% python3 -q
>>> import numpy as np
>>> import numpy.linalg as la
>>> np.set_printoptions(precision=1, suppress=True, linewidth=200)
>>> arr = np.load("x.npy")
>>> print(arr)
[[3 3 3 3 3 1 2]
 [2 2 2 2 2 0 1]
 [5 5 5 5 5 3 4]]
>>> print(np.round(la.norm(arr, 2) / la.norm(arr), 1))
1.0
>>> print(np.argsort(-la.norm(arr, axis=0).round(6), kind="stable")[:3])
[0 1 2]
>>> print([round(float(x), 1) for x in la.svd(arr, compute_uv=False)[:3]])
[14.8, 1.3, 0.0]
>>> print(la.matrix_rank(arr, rtol=0.1))
1
>>> print(la.lstsq(arr[:-1].T, arr[-1])[2])
2
>>> print(np.round(np.trace(la.pinv(arr) @ arr), 1))
2.0
>>> f = np.array([0, 3, 0, 2])
>>> J = np.array([np.roll(f, i) for i in range(4)])
>>> print(J)
[[0 3 0 2]
 [2 0 3 0]
 [0 2 0 3]
 [3 0 2 0]]
>>> rng = np.random.default_rng(8556)
>>> Y = J + rng.integers(-2, 3, (4, 2)) @ rng.integers(-2, 3, (2, 4))
>>> print(Y)
[[ 2  5  2  6]
 [ 0  6  3  4]
 [-5  5 -3  1]
 [ 3  0  2  0]]
>>> print(la.matrix_rank(Y - J, tol=1e-8))
2
>>> mat = np.triu(rng.random((3, 3)) < 0.8, 1).astype(int)
>>> mat = mat + mat.T
>>> print(mat)
[[0 1 1]
 [1 0 1]
 [1 1 0]]
>>> vals, V = la.eigh(mat)
>>> print(vals.sum(), np.trace(mat))
0.0 0
>>> print(la.eigvalsh(mat + 2 * np.eye(3)))
[1. 1. 4.]
>>> lab = rng.permutation(3)
>>> Y = mat[:, lab] * rng.choice([-1, 1], 3)
>>> print(Y)
[[ 0 -1 -1]
 [-1  0 -1]
 [-1 -1  0]]
>>> Uu, _, vt = la.svd(mat.T @ Y)
>>> print(np.round(Uu @ vt, 1) + 0)
[[-1.  0.  0.]
 [ 0. -1.  0.]
 [ 0.  0. -1.]]
>>> print(lab)
[0 1 2]
>>> print(np.round(la.lstsq(mat, Y)[0], 1) + 0)
[[-1.  0.  0.]
 [ 0. -1.  0.]
 [ 0.  0. -1.]]
>>> print(np.trace(mat @ mat @ mat) // 6)
1
>>> L = np.diag(mat.sum(axis=1)) - mat
>>> print(np.round(la.eigvalsh(L), 1) + 0)
[0. 3. 3.]
>>> Y = la.inv(mat)
>>> print(np.allclose(Y, mat.T))
False
>>> print(round(float(la.cond(mat)), 1))
2.0
>>> print(la.inv(Y))
[[-0.  1.  1.]
 [ 1.  0.  1.]
 [ 1.  1.  0.]]
>>> print(round(la.slogdet(mat)[0], 1))
1.0
>>> print(la.det(mat) * Y)
[[-1.  1.  1.]
 [ 1. -1.  1.]
 [ 1.  1. -1.]]
>>> print(mat @ np.ones(3))
[2. 2. 2.]
>>> print(np.sort(np.abs(np.fft.fft(mat[0]))), np.sort(la.svd(mat, compute_uv=False)))
[1. 1. 2.] [1. 1. 2.]
>>> print((mat @ mat)[0])
[2 1 1]
>>> print(mat @ (-1.0) ** np.arange(3))
[0. 2. 0.]
>>> K = np.load("a.npy")
>>> print(K)
[[3 0 1 5 5 0 3]
 [3 3 0 1 5 5 0]
 [0 3 3 0 1 5 5]
 [5 0 3 3 0 1 5]
 [5 5 0 3 3 0 1]
 [1 5 5 0 3 3 0]
 [0 1 5 5 0 3 3]]
>>> Y = K / la.norm(K, axis=1, keepdims=True)
>>> C2 = Y @ Y.T
>>> print(C2)
[[1.  0.6 0.3 0.7 0.7 0.3 0.6]
 [0.6 1.  0.6 0.3 0.7 0.7 0.3]
 [0.3 0.6 1.  0.6 0.3 0.7 0.7]
 [0.7 0.3 0.6 1.  0.6 0.3 0.7]
 [0.7 0.7 0.3 0.6 1.  0.6 0.3]
 [0.3 0.7 0.7 0.3 0.6 1.  0.6]
 [0.6 0.3 0.7 0.7 0.3 0.6 1. ]]
>>> print((np.abs(C2) > 0.9).astype(int))
[[1 0 0 0 0 0 0]
 [0 1 0 0 0 0 0]
 [0 0 1 0 0 0 0]
 [0 0 0 1 0 0 0]
 [0 0 0 0 1 0 0]
 [0 0 0 0 0 1 0]
 [0 0 0 0 0 0 1]]
>>> print((K @ K)[0])
[59 31 36 60 31 19 53]
>>> print(np.allclose(K @ K.T, K.T @ K))
True
>>> print(np.fft.fft(K[0]))
[17. +0.j  -4.4+1.4j  7.7+3.4j -1.3+2.1j -1.3-2.1j  7.7-3.4j -4.4-1.4j]
>>> print(np.sort(np.abs(np.fft.fft(K[0]))), np.sort(la.svd(K, compute_uv=False)))
[ 2.5  2.5  4.6  4.6  8.4  8.4 17. ] [ 2.5  2.5  4.6  4.6  8.4  8.4 17. ]
>>> feats = np.array([[2, 2, 2, 1],
...     [1, 0, 1, 0],
...     [0, 1, 2, 0],
...     [2, 0, 1, 1],
...     [0, 2, 1, 0],
...     [1, 0, 1, 2]]) * (rng.random((6, 4)) < 0.3)
>>> print(feats)
[[0 2 0 1]
 [0 0 0 0]
 [0 0 2 0]
 [0 0 0 1]
 [0 0 0 0]
 [0 0 0 0]]
>>> Y = np.array([[-1, 0], [-3, -2], [-1, 2], [-3, -3]])
>>> print(la.matrix_rank(np.vstack([feats, Y.T])))
4
>>> print(feats @ Y)
[[-9 -7]
 [ 0  0]
 [-2  4]
 [-3 -3]
 [ 0  0]
 [ 0  0]]
>>> print(np.einsum("ij->j", feats))
[0 2 2 2]
>>> print(np.einsum("ij,ij->i", feats, feats))
[5 0 4 1 0 0]
>>> print(Y.T @ feats.T)
[[-9  0 -2 -3  0  0]
 [-7  0  4 -3  0  0]]
>>> print(la.matrix_rank(feats @ Y))
2
>>> data = np.load("block0.npy")
>>> print(data)
[[0.3 0.  0.3 0.  0.  0.3 0.  0. ]
 [0.  0.2 0.2 0.2 0.  0.2 0.  0. ]
 [0.3 0.  0.3 0.  0.  0.3 0.  0. ]
 [0.  0.  0.  0.5 0.  0.5 0.  0. ]
 [0.  0.  0.  0.  0.5 0.  0.5 0. ]
 [0.2 0.2 0.2 0.  0.  0.2 0.  0. ]
 [0.  0.  0.  0.  0.  0.  1.  0. ]
 [0.  0.  0.  0.  0.5 0.  0.  0.5]]
>>> print(round(la.det(data), 1))
0.0
>>> print((la.matrix_power((data != 0) + (data.T != 0) + np.eye(8), 8) > 0).astype(int))
[[1 1 1 1 0 1 0 0]
 [1 1 1 1 0 1 0 0]
 [1 1 1 1 0 1 0 0]
 [1 1 1 1 0 1 0 0]
 [0 0 0 0 1 0 1 1]
 [1 1 1 1 0 1 0 0]
 [0 0 0 0 1 0 1 1]
 [0 0 0 0 1 0 1 1]]
>>> print(np.round(np.sort(la.eigvals(data).real), 1) + 0)
[0.  0.1 0.1 0.5 0.5 0.5 1.  1. ]
>>> print(np.flatnonzero(la.matrix_power((data != 0) + (data.T != 0) + np.eye(8), 8)[1]))
[0 1 2 3 5]
>>> sv = 5 * 0.7 ** np.arange(6)
>>> q, _ = la.qr(np.array([[0.6, 1.3, 0.2, -0.9, -0.5, 0.1],
...     [-1.0, 0.2, 0.7, -1.5, 0.0, -0.8],
...     [0.5, 0.6, -0.1, 0.3, 0.0, -0.1],
...     [-0.4, 0.6, -0.9, 1.5, -1.0, 1.0],
...     [1.1, 0.1, -0.9, -0.5, 0.0, -0.5],
...     [-0.3, 0.5, -0.9, -0.4, -0.9, 0.2]]))
>>> m1 = rng.normal(size=(10, 6)) * sv @ q
>>> print(m1.round(1) + 0)
[[-5.4 -4.8  1.  -3.6  1.4  2.7]
 [-3.2 -7.1  2.5  2.1 -4.7 -3.2]
 [ 1.8  2.8 -0.9  0.  -0.3 -0.2]
 [ 1.5  6.  -4.4 -4.   5.1  4.4]
 [ 4.8  1.8 -0.5  1.5  3.8 -0.6]
 [ 2.7  2.7  0.5  2.7  0.3 -0.6]
 [-0.5  0.7 -2.8 -2.8  2.1  1.6]
 [ 3.4  4.  -2.7 -2.  -0.3 -0.9]
 [ 3.6  4.6 -0.4  3.3  1.5  1.4]
 [-0.4  2.2 -0.1 -1.3 -1.9  1.6]]
>>> ang = np.radians(30)
>>> R = np.eye(6)
>>> R[5, 5] = R[0, 0] = np.cos(ang)
>>> R[5, 0], R[0, 5] = -np.sin(ang), np.sin(ang)
>>> print(R)
[[ 0.9  0.   0.   0.   0.   0.5]
 [ 0.   1.   0.   0.   0.   0. ]
 [ 0.   0.   1.   0.   0.   0. ]
 [ 0.   0.   0.   1.   0.   0. ]
 [ 0.   0.   0.   0.   1.   0. ]
 [-0.5  0.   0.   0.   0.   0.9]]
>>> Y = m1 @ R.T
>>> print(round(la.det(R), 1), np.round(np.trace(R), 1))
1.0 5.7
>>> print(np.allclose(m1 @ m1.T, Y @ Y.T))
True
>>> print(la.svd(m1, compute_uv=False), la.svd(Y, compute_uv=False))
[17.8 11.5  5.6  4.3  1.6  0.9] [17.8 11.5  5.6  4.3  1.6  0.9]
>>> Y = m1 / la.norm(m1, axis=1, keepdims=True)
>>> C2 = Y @ Y.T
>>> print(la.norm(Y, axis=1))
[1. 1. 1. 1. 1. 1. 1. 1. 1. 1.]
>>> print((np.abs(C2) > 0.9).astype(int))
[[1 0 0 0 0 1 0 0 0 0]
 [0 1 0 1 0 0 0 0 0 0]
 [0 0 1 0 0 0 0 1 0 0]
 [0 1 0 1 0 0 0 0 0 0]
 [0 0 0 0 1 0 0 0 0 0]
 [1 0 0 0 0 1 0 0 1 0]
 [0 0 0 0 0 0 1 0 0 0]
 [0 0 1 0 0 0 0 1 0 0]
 [0 0 0 0 0 1 0 0 1 0]
 [0 0 0 0 0 0 0 0 0 1]]
>>> print((C2 - 2 * np.eye(10)).round(6).argmax(axis=1))
[1 0 7 6 8 8 3 2 5 2]
>>> print(np.argwhere(np.triu(np.abs(C2) > 0.95, 1)))
[]
>>> x0 = np.array([3, 3, 4, 9, -4, 9])
>>> target = m1 @ x0
>>> b, lr = np.zeros(6), 1 / la.norm(m1, 2) ** 2
>>> for i in range(30):
...     b -= lr * m1.T @ (m1 @ b - target)
...     if i % 10 == 0: print(i, round(la.norm(m1 @ b - target), 1))
... 
0 61.5
10 26.0
20 14.9
>>> print(np.round(la.cond(m1), 1))
19.2
>>> proj = m1 @ la.solve(m1.T @ m1, m1.T)
>>> print(proj.round(1) + 0)
[[ 0.7 -0.1 -0.2  0.1  0.1 -0.2  0.  -0.2 -0.2  0.2]
 [-0.1  0.8 -0.1 -0.3  0.  -0.2  0.2  0.   0.1  0. ]
 [-0.2 -0.1  0.1  0.  -0.1  0.1 -0.1  0.2  0.   0.1]
 [ 0.1 -0.3  0.   0.6  0.  -0.1  0.4  0.1  0.2  0. ]
 [ 0.1  0.  -0.1  0.   0.9  0.   0.   0.2  0.1 -0.1]
 [-0.2 -0.2  0.1 -0.1  0.   0.2 -0.2 -0.1  0.2 -0.1]
 [ 0.   0.2 -0.1  0.4  0.  -0.2  0.5  0.1  0.1 -0.2]
 [-0.2  0.   0.2  0.1  0.2 -0.1  0.1  0.7 -0.2  0.2]
 [-0.2  0.1  0.   0.2  0.1  0.2  0.1 -0.2  0.7  0.2]
 [ 0.2  0.   0.1  0.  -0.1 -0.1 -0.2  0.2  0.2  0.8]]
>>> print(np.allclose(proj @ proj, proj))
True
>>> sv = 5 * 0.7 ** np.arange(7)
>>> q, _ = la.qr(np.array([[0.3, 0.6, -0.6, -1.1, -0.3, 0.6, 0.5],
...     [2.0, 0.2, 1.1, 0.7, -1.3, -1.2, -0.7],
...     [0.6, 1.8, 0.9, 2.3, 1.1, 0.7, 0.0],
...     [-0.4, -0.5, -1.8, -0.7, 0.5, 0.4, 1.4],
...     [-0.6, 0.1, 1.1, 1.5, -0.1, 0.4, -0.2],
...     [0.3, 0.0, -0.2, 1.0, 0.2, -0.3, -0.1],
...     [-1.0, -0.3, 0.1, -0.7, 0.3, 0.7, 1.1]]))
>>> X = rng.normal(size=(10, 7)) * sv @ q
>>> print(X.round(1) + 0)
[[-0.7 -0.4  0.2 -1.9  1.6  0.1  0.5]
 [ 3.5 -4.6  1.3  0.8  0.  -1.9  0.5]
 [ 2.7 -0.8 -0.2  0.4 -1.7 -2.3  0.6]
 [ 3.2  4.   5.   4.3 -8.  -2.5  4. ]
 [-1.5 -1.3 -2.3  2.1  0.3  0.6 -1.3]
 [-3.8 -2.8 -3.2  3.1  0.  -0.2  0.9]
 [ 2.2  2.6  2.6  0.4  1.3 -3.   2.7]
 [ 2.7 -3.  -1.5 -1.9 -0.5 -0.4 -0.7]
 [ 3.7 -5.6 -3.8 -2.5  5.9 -1.5 -1.7]
 [ 5.2 -2.4  1.7 -0.3  0.6 -1.8 -1.7]]
>>> Y = X / la.norm(X, axis=1, keepdims=True)
>>> C2 = Y @ Y.T
>>> print(C2.round(1) + 0)
[[ 1.  -0.1 -0.5 -0.7 -0.3 -0.1  0.   0.1  0.4 -0.1]
 [-0.1  1.   0.7  0.1 -0.1  0.   0.2  0.7  0.5  0.8]
 [-0.5  0.7  1.   0.5 -0.3 -0.2  0.4  0.5  0.2  0.7]
 [-0.7  0.1  0.5  1.  -0.4 -0.3  0.5 -0.3 -0.7  0.1]
 [-0.3 -0.1 -0.3 -0.4  1.   0.9 -0.7  0.   0.2 -0.3]
 [-0.1  0.  -0.2 -0.3  0.9  1.  -0.5 -0.1  0.1 -0.5]
 [ 0.   0.2  0.4  0.5 -0.7 -0.5  1.  -0.3 -0.2  0.3]
 [ 0.1  0.7  0.5 -0.3  0.  -0.1 -0.3  1.   0.7  0.7]
 [ 0.4  0.5  0.2 -0.7  0.2  0.1 -0.2  0.7  1.   0.5]
 [-0.1  0.8  0.7  0.1 -0.3 -0.5  0.3  0.7  0.5  1. ]]
>>> print((C2 - 2 * np.eye(10)).round(6).argmax(axis=1))
[8 9 1 2 5 4 3 8 7 1]
>>> print(round(float(np.degrees(np.arccos(np.clip(C2[8, 6], -1, 1)))), 1))
99.2
>>> print((np.abs(C2) > 0.9).astype(int))
[[1 0 0 0 0 0 0 0 0 0]
 [0 1 0 0 0 0 0 0 0 0]
 [0 0 1 0 0 0 0 0 0 0]
 [0 0 0 1 0 0 0 0 0 0]
 [0 0 0 0 1 0 0 0 0 0]
 [0 0 0 0 0 1 0 0 0 0]
 [0 0 0 0 0 0 1 0 0 0]
 [0 0 0 0 0 0 0 1 0 0]
 [0 0 0 0 0 0 0 0 1 0]
 [0 0 0 0 0 0 0 0 0 1]]
>>> print(C2[8])
[ 0.4  0.5  0.2 -0.7  0.2  0.1 -0.2  0.7  1.   0.5]
>>> q, V = la.qr(X[:, :6])[0], la.qr(X[:, 6:])[0]
>>> sv = la.svd(q.T @ V, compute_uv=False)
>>> print((sv > 0.9).sum())
1
>>> print(np.degrees(np.arccos(sv.clip(0, 1))))
[17.]
>>> proj = X @ la.solve(X.T @ X, X.T)
>>> print(proj.round(1) + 0)
[[ 0.4  0.2  0.  -0.2 -0.3  0.   0.1  0.1 -0.1 -0.1]
 [ 0.2  0.8 -0.2  0.1 -0.1  0.2  0.   0.   0.1  0.2]
 [ 0.  -0.2  0.8  0.   0.   0.2  0.1  0.2 -0.1  0.2]
 [-0.2  0.1  0.   0.9  0.  -0.1  0.1  0.1 -0.1 -0.1]
 [-0.3 -0.1  0.   0.   0.4  0.2 -0.1 -0.2  0.1  0.1]
 [ 0.   0.2  0.2 -0.1  0.2  0.8  0.  -0.1  0.  -0.2]
 [ 0.1  0.   0.1  0.1 -0.1  0.   0.8 -0.3  0.2  0. ]
 [ 0.1  0.   0.2  0.1 -0.2 -0.1 -0.3  0.6  0.2 -0.1]
 [-0.1  0.1 -0.1 -0.1  0.1  0.   0.2  0.2  0.9  0. ]
 [-0.1  0.2  0.2 -0.1  0.1 -0.2  0.  -0.1  0.   0.8]]
>>> print(round(np.trace(proj), 1))
7.0
>>> print(np.diag(proj))
[0.4 0.8 0.8 0.9 0.4 0.8 0.8 0.6 0.9 0.8]
>>> print(np.round(la.eigvalsh(proj), 1) + 0)
[0. 0. 0. 1. 1. 1. 1. 1. 1. 1.]
